% python3 -q
>>> import numpy as np
>>> from numpy import linalg as LA
>>> np.set_printoptions(precision=2, suppress=True, linewidth=120, floatmode="fixed")
>>> arr = np.loadtxt("out19.csv", delimiter=",")
>>> arr
array([[-2.00,  0.00,  0.00,  0.00,  0.00,  0.00,  0.00,  0.00,  1.00, -2.00,  0.00, -2.00, -2.00],
       [ 0.00, -2.00,  0.00, -3.00,  0.00,  0.00, -2.00,  2.00,  0.00,  0.00,  0.00,  0.00,  0.00],
       [ 0.00,  1.00,  3.00,  2.00,  0.00,  0.00, -2.00,  1.00,  0.00,  0.00, -2.00,  0.00,  0.00],
       [ 0.00,  0.00,  0.00,  2.00,  0.00,  0.00,  1.00,  0.00,  0.00,  0.00, -3.00,  0.00,  0.00],
       [ 0.00,  0.00,  0.00,  0.00, -1.00, -2.00,  0.00,  0.00,  0.00,  0.00,  0.00,  0.00,  0.00],
       [ 0.00,  0.00,  0.00,  0.00,  0.00,  3.00,  0.00,  0.00,  0.00,  0.00,  0.00,  0.00,  0.00],
       [ 0.00,  2.00, -1.00, -2.00,  0.00,  0.00,  1.00, -3.00,  0.00,  0.00,  2.00,  0.00,  0.00],
       [ 0.00,  1.00,  0.00,  1.00,  0.00,  0.00,  0.00, -3.00,  0.00,  0.00,  0.00,  0.00,  0.00],
       [ 1.00,  0.00,  0.00,  0.00,  0.00,  0.00,  0.00,  0.00,  1.00, -3.00,  0.00,  3.00, -2.00],
       [ 0.00,  0.00,  0.00,  0.00,  0.00,  0.00,  0.00,  0.00,  0.00,  2.00,  0.00, -3.00, -1.00],
       [ 0.00,  3.00,  0.00, -3.00,  0.00,  0.00, -3.00, -3.00,  0.00,  0.00,  2.00,  0.00,  0.00],
       [-2.00,  0.00,  0.00,  0.00,  0.00,  0.00,  0.00,  0.00, -2.00,  2.00,  0.00,  2.00,  2.00],
       [-1.00,  0.00,  0.00,  0.00,  0.00,  0.00,  0.00,  0.00,  1.00,  0.00,  0.00,  0.00,  1.00]])
>>> np.flatnonzero(LA.matrix_power((arr != 0) + (arr.T != 0) + np.eye(13), 13)[0])
array([ 0,  8,  9, 11, 12])
>>> f = np.array([1, 0, -3])
>>> np.cross(arr[10, :3], arr[1, :3])
array([ 0.00,  0.00, -0.00])
>>> np.convolve(arr[10], f)
array([  0.00,   3.00,   0.00, -12.00,   0.00,   9.00,  -3.00,  -3.00,   9.00,   9.00,   2.00,   0.00,  -6.00,   0.00,
         0.00])
>>> np.polyval(f, arr[10])
array([-3.00,  6.00, -3.00,  6.00, -3.00, -3.00,  6.00,  6.00, -3.00, -3.00,  1.00, -3.00, -3.00])
